$ python3 -q
>>> import numpy as np
>>> np.set_printoptions(suppress=True, linewidth=100)
>>> C = np.array([[1, 1, -3, -2, -3, -1], [2, 2, -2, 0, 3, 3], [3, -3, -2, -3, -3, -3]])
>>> rng = np.random.default_rng(271)
>>> E = rng.normal(size=(17, 3)) @ C + np.array([-4, 3, -1, 4, 0, 3])
>>> E.round(2)
array([[ -2.33,  -4.88,  -0.29,   0.02,  -7.66,  -5.45],
       [ -8.87,   2.66,   8.8 ,  11.95,  11.14,   8.45],
       [ -5.  ,   1.23,   0.56,   4.04,  -1.5 ,   1.07],
       [-15.28,   9.7 ,   8.99,  14.7 ,   9.4 ,  10.69],
       [ -3.4 ,   4.03,  -0.46,   5.43,   4.18,   5.96],
       [ -7.17,   6.88,   1.03,   7.57,   4.16,   7.11],
       [ -1.75,   2.89,  -3.22,   2.45,  -0.4 ,   2.97],
       [ -0.75,   2.13,  -3.79,   1.71,  -0.79,   2.44],
       [ -4.51,   1.96,   0.76,   4.9 ,   1.19,   3.03],
       [ -1.3 ,  -4.15,  -2.95,  -1.82, -10.27,  -6.38],
       [ -2.49,   0.66,  -0.72,   3.22,   0.02,   1.88],
       [  2.62,   2.72,  -7.66,  -0.64,  -1.36,   2.82],
       [ -1.48,   1.34,  -5.37,  -0.64,  -7.18,  -1.63],
       [ -0.51,   6.35,  -5.37,   3.02,   3.02,   6.93],
       [ -7.09,   4.24,   2.61,   7.41,   3.59,   5.34],
       [ -6.31,   1.44,   3.97,   7.16,   3.74,   3.95],
       [ -8.26,   2.55,   7.59,  10.87,   9.55,   7.58]])
>>> # looks like rank 4
>>> ang = np.radians(60)
>>> R = np.eye(6)
>>> R[4, 4] = R[2, 2] = np.cos(ang)
>>> R[4, 2], R[2, 4] = -np.sin(ang), np.sin(ang)
>>> R.round(2)
array([[ 1.  ,  0.  ,  0.  ,  0.  ,  0.  ,  0.  ],
       [ 0.  ,  1.  ,  0.  ,  0.  ,  0.  ,  0.  ],
       [ 0.  ,  0.  ,  0.5 ,  0.  ,  0.87,  0.  ],
       [ 0.  ,  0.  ,  0.  ,  1.  ,  0.  ,  0.  ],
       [ 0.  ,  0.  , -0.87,  0.  ,  0.5 ,  0.  ],
       [ 0.  ,  0.  ,  0.  ,  0.  ,  0.  ,  1.  ]])
>>> M2 = E @ R.T
>>> np.round(np.abs(M2 - E).max(axis=0), 2)
array([ 0.  ,  0.  ,  7.42,  0.  , 13.19,  0.  ])
>>> np.allclose(E @ E.T, M2 @ M2.T)
True
>>> feats = np.load("a.npy")
>>> feats
array([[ 0,  0,  0,  6,  0],
       [ 0,  0,  0,  6,  0],
       [ 3,  6,  9,  6,  0],
       [ 0,  0,  0,  6,  0],
       [ 0,  0,  0,  6,  0],
       [ 0,  0,  0,  6,  0],
       [ 0,  1,  4,  6,  0],
       [ 0,  1,  4,  6,  0],
       [ 7, 11, 14,  6,  0],
       [ 3,  6,  9,  6,  0],
       [ 0,  0,  0,  6,  0],
       [ 0,  0,  0,  6,  0],
       [ 7, 11, 14,  6,  0],
       [ 0,  1,  4,  6,  0]])
>>> round(float(np.linalg.norm(feats, 2) / np.linalg.norm(feats)), 2)
0.91
>>> np.linalg.matrix_rank(feats, rtol=0.1)
np.int64(2)
>>> np.argsort(-np.linalg.norm(feats, axis=0).round(6), kind="stable")[:3]
array([2, 3, 1])
>>> [round(float(x), 2) for x in np.linalg.svd(feats, compute_uv=False)[:3]]
[35.53, 16.28, 3.42]
>>> np.linalg.cond(feats) > 100
np.True_
>>> np.allclose(feats[:-1].T @ np.linalg.lstsq(feats[:-1].T, feats[-1])[0], feats[-1])
True
>>> np.abs(np.diag(np.linalg.qr(feats)[1])) > 1e-9
array([ True,  True,  True,  True, False])
>>> round(float(np.trace(np.linalg.pinv(feats) @ feats)), 2)
4.0
>>> F = np.loadtxt("out0.csv", delimiter=",")
>>> F
array([[ 0.11,  0.  , -1.21, -0.99],
       [ 0.06,  0.  , -0.66, -0.54],
       [ 0.09,  0.  , -0.99, -0.81],
       [-0.05,  0.  ,  0.55,  0.45],
       [-0.07,  0.  ,  0.77,  0.63],
       [-0.06,  0.  ,  0.66,  0.54],
       [ 0.16,  0.  , -1.76, -1.44],
       [-0.17,  0.  ,  1.87,  1.53]])
>>> def softmax(z):
...     e = np.exp(z - z.max(axis=-1, keepdims=True))
...     return e / e.sum(axis=-1, keepdims=True)
... 
>>> np.round(softmax(F[2] + -3), 2)
array([0.38, 0.34, 0.13, 0.15])
>>> att = F @ F.T / np.sqrt(4)
>>> softmax(att).round(6).argmax(axis=1)
array([6, 6, 6, 7, 7, 7, 6, 7])
>>> A = np.loadtxt("case17.csv", delimiter=",")
>>> A
array([[1.05, 9.  , 9.  ],
       [8.  , 1.05, 1.  ],
       [1.  , 9.  , 9.05]])
>>> M2 = np.array([[-3, 1], [-1, 2], [0, -2]])
>>> np.round(np.einsum("ij,ij->i", A, A), 2)
array([163.1,  66.1, 163.9])
>>> np.round(A @ M2, 2)
array([[-12.15,   1.05],
       [-25.05,   8.1 ],
       [-12.  ,   0.9 ]])
>>> np.linalg.matrix_rank(A @ M2)
np.int64(2)
>>> np.einsum("ij->j", A)
array([10.05, 19.05, 19.05])
>>> np.round(np.einsum("ik,kj->ij", A, M2), 2)
array([[-12.15,   1.05],
       [-25.05,   8.1 ],
       [-12.  ,   0.9 ]])
